In [1]: import numpy as np

In [2]: from numpy import linalg as LA

In [3]: np.set_printoptions(precision=1, suppress=True, linewidth=120)

In [4]: K = np.array([[1, 0, 0, 0, 0, 0, 0],
   ...:     [-3, 1, 0, 0, 0, 0, 0],
   ...:     [-2, 3, 1, 0, 0, 0, 0],
   ...:     [-3, 1, -3, 1, 0, 0, 0],
   ...:     [3, -2, 1, -3, 1, 0, 0],
   ...:     [1, -1, 2, 1, -3, 1, 0],
   ...:     [1, -1, -3, 1, -3, 2, 1]])

In [5]: # triangular, det is the product of the diagonal

In [6]: LA.matrix_rank(K - K[0, 0] * np.eye(7))
Out[6]: np.int64(6)

In [7]: np.prod(np.diag(K)), round(float(LA.det(K)), 1)
Out[7]: (np.int64(1), 1.0)

In [8]: LA.matrix_rank(K, rtol=0.1)
Out[8]: np.int64(5)

In [9]: print(LA.cond(K) > 100)
True

In [10]: B = np.array([[0, 2, 1],
    ...:     [0, 2, 2],
    ...:     [3, 2, 1],
    ...:     [2, 3, 1],
    ...:     [2, 1, 2],
    ...:     [3, 3, 2],
    ...:     [3, 3, 3]])

In [11]: np.einsum("ik,kj->ij", K, B)
Out[11]: 
array([[ 0,  2,  1],
       [ 0, -4, -1],
       [ 3,  4,  5],
       [-7, -7, -3],
       [-1, -4, -1],
       [ 5,  7, -2],
       [-4,  3, -2]])

In [12]: B.T @ K.T
Out[12]: 
array([[ 0,  0,  3, -7, -1,  5, -4],
       [ 2, -4,  4, -7, -4,  7,  3],
       [ 1, -1,  5, -3, -1, -2, -2]])

In [13]: LA.matrix_rank(np.vstack([K, B.T]))
Out[13]: np.int64(7)

In [14]: np.einsum("ik,kj->ji", K, B)
Out[14]: 
array([[ 0,  0,  3, -7, -1,  5, -4],
       [ 2, -4,  4, -7, -4,  7,  3],
       [ 1, -1,  5, -3, -1, -2, -2]])

In [15]: np.einsum("ij,ij->i", K, K)
Out[15]: array([ 1, 10, 14, 20, 24, 17, 26])

In [16]: print(LA.matrix_rank(K @ B))
3

In [17]: A = np.load("sample9.npy")

In [18]: print(A)
[[-0.1 -0.4  0.4 -0.1  0.4  1.6]
 [ 0.7 -0.3  0.5  0.2 -0.2 -2.3]
 [ 0.   0.2 -2.3  1.9 -1.5  0.5]
 [ 1.7  1.6 -1.   1.2  1.1  0.5]]

In [19]: LA.norm(A, axis=1)
Out[19]: array([1.7, 2.5, 3.4, 3.1])

In [20]: round(float(LA.norm(A[0], 1)), 1), round(LA.norm(A[0], np.inf), 1)
Out[20]: (3.0, np.float64(1.6))

In [21]: print(round(float(LA.norm(A) ** 2 / LA.norm(A, 2) ** 2), 1))
2.1

In [22]: r0 = np.array([2, 5, 2])

In [23]: np.convolve(A[1], r0)
Out[23]: array([  1.4,   2.9,   0.9,   2.3,   1.6,  -5.2, -11.9,  -4.6])

In [24]: M = np.load("a.npy")

In [25]: M
Out[25]: 
array([[-0.9,  5. ,  0. , -3. ,  1. ,  2. ],
       [-2. , -1.9,  2. , -3. , -1. ,  4. ],
       [-4. ,  3. ,  2.1, -1. ,  5. , -2. ],
       [-5. , -3. ,  3. ,  1.1, -3. , -3. ],
       [ 3. ,  4. ,  3. ,  4. , -0.9, -2. ],
       [-1. ,  5. ,  0. , -3. ,  1. ,  2.1]])

In [26]: B = LA.invert(M)
Traceback (most recent call last):
  Cell In[26], line 1
    B = LA.invert(M)
AttributeError: module 'numpy.linalg' has no attribute 'invert'


In [27]: B = LA.inv(M)

In [28]: (np.abs(B) > 1e-9).astype(int)
Out[28]: 
array([[1, 1, 1, 1, 1, 1],
       [1, 1, 1, 1, 1, 1],
       [1, 1, 1, 1, 1, 1],
       [1, 1, 1, 1, 1, 1],
       [1, 1, 1, 1, 1, 1],
       [1, 1, 1, 1, 1, 1]])

In [29]: round(float(LA.slogdet(M)[0]), 1)
Out[29]: -1.0

In [30]: round(LA.det(M) * LA.det(B), 1)
Out[30]: np.float64(1.0)

In [31]: np.allclose(B, M.T)
Out[31]: False

In [32]: np.round(LA.inv(B), 1) + 0
Out[32]: 
array([[-0.9,  5. ,  0. , -3. ,  1. ,  2. ],
       [-2. , -1.9,  2. , -3. , -1. ,  4. ],
       [-4. ,  3. ,  2.1, -1. ,  5. , -2. ],
       [-5. , -3. ,  3. ,  1.1, -3. , -3. ],
       [ 3. ,  4. ,  3. ,  4. , -0.9, -2. ],
       [-1. ,  5. ,  0. , -3. ,  1. ,  2.1]])

In [33]: r0 = np.array([-3, 2, 0, -1, -1, -2])

In [34]: B = M + np.outer(r0, np.eye(6)[3])

In [35]: LA.matrix_rank(LA.inv(B) - LA.inv(M), tol=1e-8)
Out[35]: np.int64(1)

In [36]: left, sigma, vt = LA.svd(M)

In [37]: np.argmax(sigma[:-1] / (sigma[1:] + 1e-6)) + 1
Out[37]: np.int64(5)

In [38]: B = left[:, :5] @ np.diag(sigma[:5]) @ vt[:5]

In [39]: round(float(LA.norm(M - B) / LA.norm(M)), 1)
Out[39]: 0.0

In [40]: print(round(float(np.abs(M - B).max()), 1))
0.0

In [41]: O, _ = LA.qr(np.array([[-0.2, -0.1, -1.1, -0.5],
    ...:     [-1.3, -0.2, 0.3, -0.7],
    ...:     [1.3, 0.2, 0.6, -1.3],
    ...:     [-1.5, 1.4, -0.3, 0.5]]))

In [42]: feats = O[:, :4]

In [43]: feats.round(1) + 0
Out[43]: 
array([[-0.1, -0.1,  0.9, -0.5],
       [-0.5, -0.4, -0.4, -0.6],
       [ 0.5,  0.4, -0.3, -0.7],
       [-0.6,  0.8,  0. ,  0. ]])

In [44]: LA.norm(feats, axis=0)
Out[44]: array([1., 1., 1., 1.])

In [45]: print(round(float(feats[2] @ feats[0]), 1))
0.0

In [46]: print(np.round(LA.norm(feats, 2), 1))
1.0

In [47]: B = LA.invert(feats)
Traceback (most recent call last):
  Cell In[47], line 1
    B = LA.invert(feats)
AttributeError: module 'numpy.linalg' has no attribute 'invert'


In [48]: B = LA.inv(feats)

In [49]: np.allclose(B, feats.T)
Out[49]: True

In [50]: print(np.round(LA.det(feats) * B, 1) + 0)
[[ 0.1  0.5 -0.5  0.6]
 [ 0.1  0.4 -0.4 -0.8]
 [-0.9  0.4  0.3  0. ]
 [ 0.5  0.6  0.7  0. ]]

In [51]: print(np.round(feats @ B, 1) + 0)
[[1. 0. 0. 0.]
 [0. 1. 0. 0.]
 [0. 0. 1. 0.]
 [0. 0. 0. 1.]]

In [52]: B.round(1) + 0
Out[52]: 
array([[-0.1, -0.5,  0.5, -0.6],
       [-0.1, -0.4,  0.4,  0.8],
       [ 0.9, -0.4, -0.3,  0. ],
       [-0.5, -0.6, -0.7,  0. ]])

In [53]: round(LA.slogdet(feats)[0], 1)
Out[53]: np.float64(-1.0)

In [54]: x = np.array([1, 2, 1, 2])

In [55]: y = B @ x

In [56]: beta, lr = np.zeros(4), 1 / LA.norm(B, 2) ** 2

In [57]: for i in range(10):
    ...:     beta -= lr * B.T @ (B @ beta - y)
    ...:     if i % 2 == 0: print(i, round(LA.norm(B @ beta - y), 1))
    ...: 
0 0.0
2 0.0
4 0.0
6 0.0
8 0.0

In [58]: beta
Out[58]: array([1., 2., 1., 2.])

In [59]: round(float(LA.cond(B)), 1)
Out[59]: 1.0

In [60]: blk = np.stack([feats, 5 * feats, feats[::-1]])

In [61]: LA.matrix_rank(blk)
Out[61]: array([4, 4, 4])

In [62]: np.round(blk.sum(axis=0), 1) + 0
Out[62]: 
array([[-1.1,  0. ,  5.1, -3.1],
       [-2.7, -2.2, -3. , -4. ],
       [ 2.7,  2.2, -2.1, -4.5],
       [-3.9,  4.5,  1.1, -0.6]])

In [63]: (blk @ feats.T).shape
Out[63]: (3, 4, 4)

In [64]: print(LA.matrix_rank(blk.reshape(3, -1)))
2
